$ python -q
>>> import numpy as np
>>> from numpy import linalg as LA
>>> np.set_printoptions(suppress=True, linewidth=200)
>>> W0 = np.loadtxt("layer17.csv", delimiter=",")
>>> print(W0)
[[4. 1. 0. 0. 0.]
 [0. 4. 1. 0. 0.]
 [0. 0. 4. 1. 0.]
 [0. 0. 0. 4. 1.]
 [0. 0. 0. 0. 4.]]
>>> # triangular, det is the product of the diagonal
>>> P = np.triu(np.array([[0, 4, -4, 4, 0],
...     [-4, -5, -4, 0, 1],
...     [0, -3, -4, -5, 5],
...     [-3, -2, -2, 5, -3],
...     [0, -3, -2, -2, 2]]), 1) + np.eye(5)
>>> M2 = P @ W0 @ LA.inv(P)
>>> print(P @ W0 - W0 @ P)
[[ 0.  0.  8. -4.  3.]
 [ 0.  0.  0.  1. -5.]
 [ 0.  0.  0.  0. -2.]
 [ 0.  0.  0.  0.  0.]
 [ 0.  0.  0.  0.  0.]]
>>> print(LA.matrix_rank(M2))
5
>>> print(np.poly(M2))
[    1.   -20.   160.  -640.  1280. -1024.]
>>> print(M2)
[[ 4.  1.  8. 36. 71.]
 [ 0.  4.  1.  1. -2.]
 [ 0.  0.  4.  1. -2.]
 [ 0.  0.  0.  4.  1.]
 [ 0.  0.  0.  0.  4.]]
>>> print(round(LA.det(M2), 2))
1024.0
>>> print(LA.matrix_rank(M2 - M2[0, 0] * np.eye(5)))
4
>>> print(np.round(np.sort(LA.eigvals(M2)), 2))
[4. 4. 4. 4. 4.]
>>> M2 = np.array([[-2, -2], [-3, -3], [3, -2]])
>>> J = np.tile(M2, (2, 3))
>>> print(J)
[[-2 -2 -2 -2 -2 -2]
 [-3 -3 -3 -3 -3 -3]
 [ 3 -2  3 -2  3 -2]
 [-2 -2 -2 -2 -2 -2]
 [-3 -3 -3 -3 -3 -3]
 [ 3 -2  3 -2  3 -2]]
>>> # columns 0 and 2 are equal
>>> left, sig, Vt = LA.svd(J)
>>> evecs = Vt[:(sig > 1e-8).sum()]
>>> rng = np.random.default_rng(603)
>>> x0 = J[1] + -1 * J[0] + rng.integers(2) * np.eye(6)[4]
>>> print(x0)
[-1. -1. -1. -1. -1. -1.]
>>> print(np.round(evecs.T @ evecs, 2) + 0)
[[0.33 0.   0.33 0.   0.33 0.  ]
 [0.   0.33 0.   0.33 0.   0.33]
 [0.33 0.   0.33 0.   0.33 0.  ]
 [0.   0.33 0.   0.33 0.   0.33]
 [0.33 0.   0.33 0.   0.33 0.  ]
 [0.   0.33 0.   0.33 0.   0.33]]
>>> print(LA.matrix_rank(J, rtol=0.1))
2
>>> print(LA.cond(J) > 100)
True
>>> print([round(float(x), 2) for x in LA.svd(J, compute_uv=False)[:3]])
[12.71, 8.51, 0.0]
>>> r = LA.matrix_rank(J)
>>> print(r)
2
>>> null = LA.svd(J)[2][r:].T
>>> print(np.round(null @ null.T, 2) + 0)
[[ 0.67  0.   -0.33  0.   -0.33  0.  ]
 [ 0.    0.67  0.   -0.33  0.   -0.33]
 [-0.33  0.    0.67  0.   -0.33  0.  ]
 [ 0.   -0.33  0.    0.67  0.   -0.33]
 [-0.33  0.   -0.33  0.    0.67  0.  ]
 [ 0.   -0.33  0.   -0.33  0.    0.67]]
>>> print(np.allclose(J @ null, 0))
True
>>> print(np.round(J @ null, 2) + 0)
[[0. 0. 0. 0.]
 [0. 0. 0. 0.]
 [0. 0. 0. 0.]
 [0. 0. 0. 0.]
 [0. 0. 0. 0.]
 [0. 0. 0. 0.]]
>>> print([int(LA.matrix_rank(np.delete(J, i, axis=0))) for i in range(6)])
[2, 2, 2, 2, 2, 2]
>>> print(LA.matrix_rank(J.T @ J), LA.matrix_rank(J @ J.T))
2 2
>>> feats = np.load("arr.npy")
>>> print(feats)
[[-0.7 -0.9  0.8  0.3  0.1 -0.9  3.6]
 [-1.  -1.7 -2.   1.  -0.5 -1.6  0.9]
 [-1.8 -0.3  0.   0.   1.6 -2.1 -0.9]
 [ 0.  -1.  -0.6 -0.9 -0.6  0.5 -6.3]
 [-0.9  0.2  0.6  1.1 -0.2  1.2 -0.6]
 [ 0.3  0.6  0.3  0.2 -0.5 -1.1  3.3]
 [-0.6 -0.5  0.1  0.3  0.9  3.2  3. ]
 [ 0.3 -1.2 -0.6  0.8  0.2  0.7 -2.7]]
>>> M2 = feats / LA.norm(feats, axis=1, keepdims=True)
>>> gram = M2 @ M2.T
>>> print(gram[0].round(2))
[ 1.    0.4   0.03 -0.89 -0.24  0.87  0.5  -0.76]
>>> print(np.argwhere(np.triu(np.abs(gram) > 0.95, 1)))
[]
>>> labels = rng.permutation(7)
>>> M2 = feats[:, labels] * rng.choice([-1, 1], 7)
>>> print(M2)
[[ 0.9 -0.8  0.7 -0.1  0.3  0.9  3.6]
 [ 1.6  2.   1.   0.5  1.   1.7  0.9]
 [ 2.1 -0.   1.8 -1.6  0.   0.3 -0.9]
 [-0.5  0.6 -0.   0.6 -0.9  1.  -6.3]
 [-1.2 -0.6  0.9  0.2  1.1 -0.2 -0.6]
 [ 1.1 -0.3 -0.3  0.5  0.2 -0.6  3.3]
 [-3.2 -0.1  0.6 -0.9  0.3  0.5  3. ]
 [-0.7  0.6 -0.3 -0.2  0.8  1.2 -2.7]]
>>> left, _, Vt = LA.svd(feats.T @ M2)
>>> print(labels)
[5 2 0 4 3 1 6]
>>> print(np.round(LA.lstsq(feats, M2)[0], 2) + 0)
[[ 0.  0. -1.  0.  0.  0.  0.]
 [ 0.  0.  0.  0.  0. -1.  0.]
 [ 0. -1.  0.  0.  0.  0.  0.]
 [ 0.  0.  0.  0.  1.  0.  0.]
 [ 0.  0.  0. -1.  0.  0.  0.]
 [-1.  0.  0.  0.  0.  0.  0.]
 [ 0.  0.  0.  0.  0.  0.  1.]]
>>> print(np.round(left @ Vt, 2) + 0)
[[ 0.  0. -1.  0.  0.  0.  0.]
 [ 0.  0.  0.  0.  0. -1.  0.]
 [ 0. -1.  0.  0.  0.  0.  0.]
 [ 0.  0.  0.  0.  1.  0.  0.]
 [ 0.  0.  0. -1.  0.  0.  0.]
 [-1.  0.  0.  0.  0.  0.  0.]
 [ 0.  0.  0.  0.  0.  0.  1.]]
>>> M2 = np.c_[feats[:, :5] @ np.array([[-1, 3, 2, 1, -3],
...     [0, -1, -1, 2, 2],
...     [-1, -1, -1, -3, 1],
...     [-1, 2, 2, 2, 2],
...     [-1, 3, -1, 0, 3]]), np.array([4, 2, 3, -3, 3, 7, -6, 4])]
>>> print(M2.round(2))
[[-0.5 -1.1 -0.8 -4.3  2.   4. ]
 [ 2.5  1.2  4.2  3.6 -1.9  2. ]
 [ 0.2 -0.3 -4.9 -2.4  9.6  3. ]
 [ 2.1 -2.   0.4 -2.  -6.2 -3. ]
 [-0.6 -1.9 -0.2 -0.1  5.3  3. ]
 [-0.3 -1.1  0.6  1.  -0.5  7. ]
 [-0.7  1.9 -1.1 -1.3  4.2 -6. ]
 [-0.7  4.9  3.8  1.3 -1.7  4. ]]
>>> print(np.round(LA.norm(LA.qr(feats)[0].T @ M2, axis=0) ** 2 / ((M2 ** 2).sum(axis=0) + 1e-12), 2))
[1.   1.   1.   1.   1.   0.88]
>>> gram = feats.T @ feats
>>> print(np.round(np.diag(gram), 2))
[ 6.08  6.88  5.82  3.88  4.32 21.41 81.81]
>>> print(np.trace(gram), (feats ** 2).sum())
130.2 130.2
>>> print((feats @ feats.T).shape)
(8, 8)
>>> print(np.allclose(gram, gram.T))
True
>>> print(np.round(LA.svd(feats, compute_uv=False) ** 2, 2))
[83.74 22.59 11.79  7.    2.44  1.59  1.05]
>>> print(LA.matrix_rank(gram))
7
>>> P = feats @ LA.solve(feats.T @ feats, feats.T)
>>> print(np.round(P @ feats[:, 6], 2))
[ 3.6  0.9 -0.9 -6.3 -0.6  3.3  3.  -2.7]
>>> print(np.round(np.diag(P), 2))
[0.98 0.99 0.96 0.89 1.   0.29 0.94 0.95]
>>> X = np.array([[2, 0, 1, -2, 0, 1],
...     [0, -1, -2, -2, 2, 0],
...     [1, 0, 1, -1, -1, 0],
...     [2, -1, 2, 1, 1, 1],
...     [-1, 2, 0, -1, -1, 1],
...     [-2, -1, 1, -2, -1, 1],
...     [-2, -2, -2, -1, 2, 2]])
>>> X[3] = X[1]
>>> print(X)
[[ 2  0  1 -2  0  1]
 [ 0 -1 -2 -2  2  0]
 [ 1  0  1 -1 -1  0]
 [ 0 -1 -2 -2  2  0]
 [-1  2  0 -1 -1  1]
 [-2 -1  1 -2 -1  1]
 [-2 -2 -2 -1  2  2]]
>>> # row 3 repeats row 1
>>> r0, r1 = X[1], X[3]
>>> print(r0 @ r0)
13
>>> print(r0 @ r1)
13
>>> pr = (r0 @ r1) / (r0 @ r0) * r0
>>> print(round(LA.norm(r0 + r1) ** 2 + LA.norm(r0 - r1) ** 2, 2))
52.0
>>> print(r1 - pr)
[0. 0. 0. 0. 0. 0.]
